% ipython --no-banner

In [1]: import numpy as np

In [2]: from numpy import linalg as LA

In [3]: np.set_printoptions(precision=2, suppress=True, linewidth=140, sign=" ")

In [4]: feats = np.load("mat.npy")

In [5]: feats
Out[5]: 
array([[ 1, -3,  2, -1],
       [-2,  2, -1,  2],
       [-3,  2,  0,  1],
       [ 0, -3, -3,  2]])

In [6]: hat = np.triu(np.array([[1, 3, 2, 1], [2, 3, 1, 0], [1, 2, 0, 1], [3, 2, 3, 0]]), 1) + np.eye(4)

In [7]: B = hat @ feats @ LA.inv(hat)

In [8]: np.trace(B), np.trace(feats)
Out[8]: (np.float64(5.0), np.int64(5))

In [9]: np.poly(B)
Out[9]: array([ 1., -5., 19.,  4., 36.])

In [10]: LA.matrix_rank(B)
Out[10]: np.int64(4)

In [11]: J = np.load("sample10.npy")

In [12]: J
Out[12]: 
array([[-1, -1, -3],
       [ 0, -1,  0],
       [ 1, -2,  2]])

In [13]: U, s, Vh = LA.svd(J)

In [14]: s
Out[14]: array([ 3.89,  2.42,  0.11])

In [15]: np.argmax(s[:-1] / (s[1:] + 1e-6)) + 1
Out[15]: np.int64(2)

In [16]: B = U[:, :2] @ np.diag(s[:2]) @ Vh[:2]

In [17]: LA.matrix_rank(J, rtol=0.05)
Out[17]: np.int64(2)

In [18]: B
Out[18]: 
array([[-1.02, -1.  , -2.99],
       [ 0.09, -0.99, -0.03],
       [ 0.97, -2.  ,  2.01]])

In [19]: round(LA.norm(J - B, 2), 2), np.round(s[2], 2)
Out[19]: (np.float64(0.11), np.float64(0.11))

In [20]: LA.matrix_rank(B)
Out[20]: np.int64(2)

In [21]: round(LA.norm(J - B) / LA.norm(J), 2)
Out[21]: np.float64(0.02)

In [22]: Q = J.astype(float).copy()

In [23]: for j in range(3):
    ...:     Q[:, j] -= Q[:, :j] @ (Q[:, :j].T @ Q[:, j])
    ...:     Q[:, j] /= LA.norm(Q[:, j])
    ...: 

In [24]: Q
Out[24]: 
array([[-0.71, -0.64, -0.3 ],
       [ 0.  , -0.43,  0.9 ],
       [ 0.71, -0.64, -0.3 ]])

In [25]: np.round(LA.norm(J, 2) / LA.norm(J), 2)
Out[25]: np.float64(0.85)

In [26]: np.argsort(-LA.norm(J, axis=0).round(6), kind="stable")[:3]
Out[26]: array([ 2,  1,  0])

In [27]: round(np.log10(LA.cond(J)))
Out[27]: 2

In [28]: LA.cond(J) > 100
Out[28]: np.False_

In [29]: LA.matrix_rank(J, rtol=0.1)
Out[29]: np.int64(2)

In [30]: [round(float(x), 2) for x in LA.svd(J, compute_uv=False)[:3]]
Out[30]: [3.89, 2.42, 0.11]

In [31]: B = LA.invert(J)
Traceback (most recent call last):
  Cell In[31], line 1
    B = LA.invert(J)
AttributeError: module 'numpy.linalg' has no attribute 'invert'


In [32]: B = J ** -1
Traceback (most recent call last):
  Cell In[32], line 1
    B = J ** -1
ValueError: Integers to negative integer powers are not allowed.


In [33]: B = LA.inv(J)

In [34]: (np.abs(B) > 1e-9).astype(int)
Out[34]: 
array([[ 1,  1,  1],
       [ 0,  1,  0],
       [ 1,  1,  1]])

In [35]: LA.inv(B)
Out[35]: 
array([[-1., -1., -3.],
       [-0., -1., -0.],
       [ 1., -2.,  2.]])

In [36]: J @ B
Out[36]: 
array([[ 1.,  0.,  0.],
       [ 0.,  1.,  0.],
       [ 0.,  0.,  1.]])

In [37]: B
Out[37]: 
array([[ 2., -8.,  3.],
       [-0., -1., -0.],
       [-1.,  3., -1.]])

In [38]: np.allclose(B, J.T)
Out[38]: False

In [39]: G = J.T @ J

In [40]: LA.matrix_rank(G)
Out[40]: np.int64(3)

In [41]: LA.eigvalsh(G)[::-1]
Out[41]: array([ 15.12,   5.87,   0.01])

In [42]: G
Out[42]: 
array([[ 2, -1,  5],
       [-1,  6, -1],
       [ 5, -1, 13]])

In [43]: data = np.loadtxt("dump.csv", delimiter=",")

In [44]: data
Out[44]: 
array([[-4., -3., -4., -3., -4., -3.],
       [ 0.,  1.,  0.,  1.,  0.,  1.],
       [-3., -3., -3., -3., -3., -3.],
       [-4., -3., -4., -3., -4., -3.],
       [ 0.,  1.,  0.,  1.,  0.,  1.],
       [-3., -3., -3., -3., -3., -3.]])

In [45]: # rows 0 and 3 are equal

In [46]: np.abs(np.diag(LA.qr(data)[1])) > 1e-9
Out[46]: array([ True,  True, False, False, False, False])

In [47]: rng = np.random.default_rng(55819)

In [48]: B = data + rng.integers(-2, 3, (6, 2)) @ rng.integers(-2, 3, (2, 6))

In [49]: B
Out[49]: 
array([[-3.,  0., -5., -2., -6., -2.],
       [ 4., -2.,  5., -1.,  4.,  2.],
       [-6., -2., -6., -2., -5., -4.],
       [-7., -2., -7., -2., -6., -4.],
       [-5.,  1., -4.,  2., -2., -1.],
       [-4., -6., -2., -4., -1., -4.]])

In [50]: np.round(LA.svd(B - data, compute_uv=False), 2) + 0
Out[50]: array([ 12.99,   6.02,   0.  ,   0.  ,   0.  ,   0.  ])

In [51]: E = np.load("layer14.npy")

In [52]: E
Out[52]: 
array([[ 0,  0,  0,  1],
       [ 0,  0,  1,  0],
       [ 0,  1,  0,  0],
       [ 1,  0,  0,  0]])

In [53]: # 2 groups of indices that never mix

In [54]: labels = rng.permutation(4)

In [55]: labels
Out[55]: array([ 2,  0,  3,  1])

In [56]: B = E[labels][:, labels]

In [57]: np.sort(np.abs(LA.eigvals(B)))
Out[57]: array([ 1.,  1.,  1.,  1.])

In [58]: B
Out[58]: 
array([[ 0,  0,  0,  1],
       [ 0,  0,  1,  0],
       [ 0,  1,  0,  0],
       [ 1,  0,  0,  0]])

In [59]: np.diag(B)
Out[59]: array([ 0,  0,  0,  0])

In [60]: np.allclose(B, E)
Out[60]: True

In [61]: np.round(LA.det(B), 2), round(LA.det(E[labels]), 2)
Out[61]: (np.float64(1.0), np.float64(-1.0))

In [62]: x = np.array([0, 3, -3, -3])

In [63]: np.round(LA.norm(x), 2), round(float(LA.norm(E @ x)), 2)
Out[63]: (np.float64(5.2), 5.2)

In [64]: np.abs(LA.eigvals(E))
Out[64]: array([ 1.,  1.,  1.,  1.])

In [65]: LA.inv(E)
Out[65]: 
array([[ 0.,  0.,  0.,  1.],
       [ 0.,  0.,  1.,  0.],
       [ 0.,  1.,  0.,  0.],
       [ 1.,  0.,  0.,  0.]])

In [66]: round(float(LA.det(E)), 2)
Out[66]: 1.0

In [67]: [round(float(LA.det(E[:i, :i])), 2) + 0 for i in range(1, 5)]
Out[67]: [0.0, 0.0, 0.0, 1.0]

In [68]: np.all(LA.eigvalsh(E) > 0)
Out[68]: np.False_

In [69]: B = np.array([[1, 1, -1], [0, 1, 1], [-2, -2, -2]])

In [70]: B[-1] = B[0]

In [71]: X = B + 0.05 * np.eye(3)

In [72]: X
Out[72]: 
array([[ 1.05,  1.  , -1.  ],
       [ 0.  ,  1.05,  1.  ],
       [ 1.  ,  1.  , -0.95]])

In [73]: f = np.array([2, -4, 0])

In [74]: np.cross(feats[3, :3], feats[1, :3])
Out[74]: array([ 9,  6, -6])

In [75]: np.correlate(feats[3], feats[1], "full")
Out[75]: array([ 0, -6, -3,  1, -2, 10, -4])

In [76]: B = X / LA.norm(X, axis=1, keepdims=True)

In [77]: G = B @ B.T

In [78]: (np.abs(G) > 0.9).astype(int)
Out[78]: 
array([[ 1,  0,  1],
       [ 0,  1,  0],
       [ 1,  0,  1]])

In [79]: round(np.degrees(np.arccos(np.clip(G[2, 1], -1, 1))), 2)
Out[79]: np.float64(87.68)

In [80]: G
Out[80]: 
array([[ 1.  ,  0.02,  1.  ],
       [ 0.02,  1.  ,  0.04],
       [ 1.  ,  0.04,  1.  ]])

In [81]: np.argwhere(np.triu(np.abs(G) > 0.95, 1))
Out[81]: array([[ 0,  2]])

In [82]: G[2]
Out[82]: array([ 1.  ,  0.04,  1.  ])

In [83]: B = LA.inv(X)

In [84]: np.round(LA.det(X) * LA.det(B), 2)
Out[84]: np.float64(1.0)

In [85]: np.allclose(B, X.T)
Out[85]: False

In [86]: B
Out[86]: 
array([[ 42.16,   1.06, -43.27],
       [-21.11,  -0.05,  22.16],
       [ 22.16,   1.06, -23.27]])

In [87]: np.abs(LA.svd(B)[2][-1])
Out[87]: array([ 0.72,  0.03,  0.7 ])

In [88]: [round(float(x), 2) for x in LA.svd(B, compute_uv=False)[:3]]
Out[88]: [74.98, 0.69, 0.41]

In [89]: K = np.loadtxt("a.csv", delimiter=",")

In [90]: K
Out[90]: 
array([[-1.22,  1.  ,  1.22],
       [-0.69,  1.05,  0.82],
       [-0.89,  0.74,  0.99],
       [-1.25,  0.94,  0.96],
       [-0.72,  1.16,  0.64],
       [-0.86,  0.  ,  0.64],
       [-1.16,  1.22,  1.21],
       [-1.21,  1.31,  0.77],
       [ 3.18, -1.24, -0.3 ],
       [ 2.9 , -1.25, -0.04],
       [ 2.61, -1.41,  0.16],
       [ 2.63, -0.97, -0.12],
       [ 2.96, -1.26,  0.03],
       [ 2.76, -0.35, -0.26],
       [ 2.69, -0.83, -0.15],
       [ 3.27, -0.7 ,  0.24],
       [-2.9 ,  2.25, -0.01],
       [-3.06,  2.24, -0.09],
       [-3.07,  2.5 ,  0.51],
       [-2.61,  1.85, -0.24],
       [-3.36,  2.31,  0.1 ],
       [-2.86,  2.13, -0.21],
       [-2.53,  2.06,  0.44],
       [-2.93,  1.67,  0.06]])

In [91]: d = LA.norm(K[:, None] - K[None], axis=-1)

In [92]: d.shape
Out[92]: (24, 24)

In [93]: np.flatnonzero(d[17] < d.mean() / 2)
Out[93]: array([ 16,  17,  18,  19,  20,  21,  22,  23])

In [94]: d[17].round(6).argsort(kind="stable")[:4]
Out[94]: array([ 17,  16,  21,  20])

In [95]: arr = np.load("test3.npy")

In [96]: arr
Out[96]: 
array([[ 9,  8, -2],
       [ 3,  6, -6],
       [-8, -1,  5],
       [ 3,  6, -6]])

In [97]: B = np.array([[-8, 7], [-1, 6], [-5, 1]])

In [98]: B.T @ arr.T
Out[98]: 
array([[-70,   0,  40,   0],
       [109,  51, -57,  51]])

In [99]: np.einsum("ik,kj->ji", arr, B)
Out[99]: 
array([[-70,   0,  40,   0],
       [109,  51, -57,  51]])

In [100]: arr @ B
Out[100]: 
array([[-70, 109],
       [  0,  51],
       [ 40, -57],
       [  0,  51]])

In [101]: np.einsum("ik,kj->ij", arr, B)
Out[101]: 
array([[-70, 109],
       [  0,  51],
       [ 40, -57],
       [  0,  51]])

In [102]: LA.matrix_rank(arr @ B)
Out[102]: np.int64(2)

In [103]: np.einsum("ij,ij->i", arr, arr)
Out[103]: array([ 149,   81,   90,   81])

In [104]: B = arr / np.sqrt((arr ** 2).mean(axis=1, keepdims=True))

In [105]: LA.norm(B, axis=1)
Out[105]: array([ 1.73,  1.73,  1.73,  1.73])

In [106]: arr - arr.mean(axis=1, keepdims=True)
Out[106]: 
array([[ 4.  ,  3.  , -7.  ],
       [ 2.  ,  5.  , -7.  ],
       [-6.67,  0.33,  6.33],
       [ 2.  ,  5.  , -7.  ]])

In [107]: Q = arr.astype(float).copy()

In [108]: for j in range(3):
     ...:     Q[:, j] -= Q[:, :j] @ (Q[:, :j].T @ Q[:, j])
     ...:     Q[:, j] /= LA.norm(Q[:, j])
     ...: 

In [109]: Q
Out[109]: 
array([[ 0.7 ,  0.22,  0.68],
       [ 0.23,  0.52, -0.41],
       [-0.63,  0.64,  0.45],
       [ 0.23,  0.52, -0.41]])

In [110]: x = np.array([-1, 1, 2])

In [111]: rhs = Q @ x

In [112]: LA.lstsq(Q, rhs)[0]
Out[112]: array([-1.,  1.,  2.])

In [113]: LA.solve(Q.T @ Q, Q.T @ rhs)
Out[113]: array([-1.,  1.,  2.])

In [114]: rhs = rhs + 0.02 * rng.normal(size=4)

In [115]: rhs
Out[115]: array([ 0.91, -0.54,  2.16, -0.53])

In [116]: coef, *_ = LA.lstsq(Q, rhs)

In [117]: coef.round()
Out[117]: array([-1.,  1.,  2.])

In [118]: np.round(LA.norm(rhs - Q @ coef), 2)
Out[118]: np.float64(0.01)

In [119]: B = np.array([[2, 3], [-3, 3]])

In [120]: C = np.kron(B, arr)

In [121]: round(LA.norm(C, 2), 2), np.round(LA.norm(B, 2) * LA.norm(arr, 2), 2)
Out[121]: (np.float64(81.2), np.float64(81.2))

In [122]: C.shape
Out[122]: (8, 6)

In [123]: LA.matrix_rank(C)
Out[123]: np.int64(6)

In [124]: W0 = np.load("run17.npy")

In [125]: W0
Out[125]: 
array([[-3., -3.,  0.,  0.],
       [-3., -8., -3.,  0.],
       [ 0., -3., -9., -3.],
       [ 0.,  0., -3., -3.]])

In [126]: # equal to its transpose

In [127]: round(LA.eigvalsh(W0).min(), 2)
Out[127]: np.float64(-12.49)

In [128]: [round(float(LA.det(W0[:i, :i])), 2) + 0 for i in range(1, 5)]
Out[128]: [-3.0, 15.0, -108.0, 189.0]

In [129]: np.kron(np.eye(2, dtype=int), W0)
Out[129]: 
array([[-3., -3.,  0.,  0., -0., -0.,  0.,  0.],
       [-3., -8., -3.,  0., -0., -0., -0.,  0.],
       [ 0., -3., -9., -3.,  0., -0., -0., -0.],
       [ 0.,  0., -3., -3.,  0.,  0., -0., -0.],
       [-0., -0.,  0.,  0., -3., -3.,  0.,  0.],
       [-0., -0., -0.,  0., -3., -8., -3.,  0.],
       [ 0., -0., -0., -0.,  0., -3., -9., -3.],
       [ 0.,  0., -0., -0.,  0.,  0., -3., -3.]])

In [130]: np.einsum("ij,ji->", W0, W0)
Out[130]: np.float64(217.0)

In [131]: round(LA.det(W0.T), 2)
Out[131]: np.float64(189.0)

In [132]: LA.eigvals(W0)
Out[132]: array([-12.49,  -7.47,  -0.99,  -2.05])

In [133]: round(LA.eigvals(W0).sum().real, 2)
Out[133]: np.float64(-23.0)
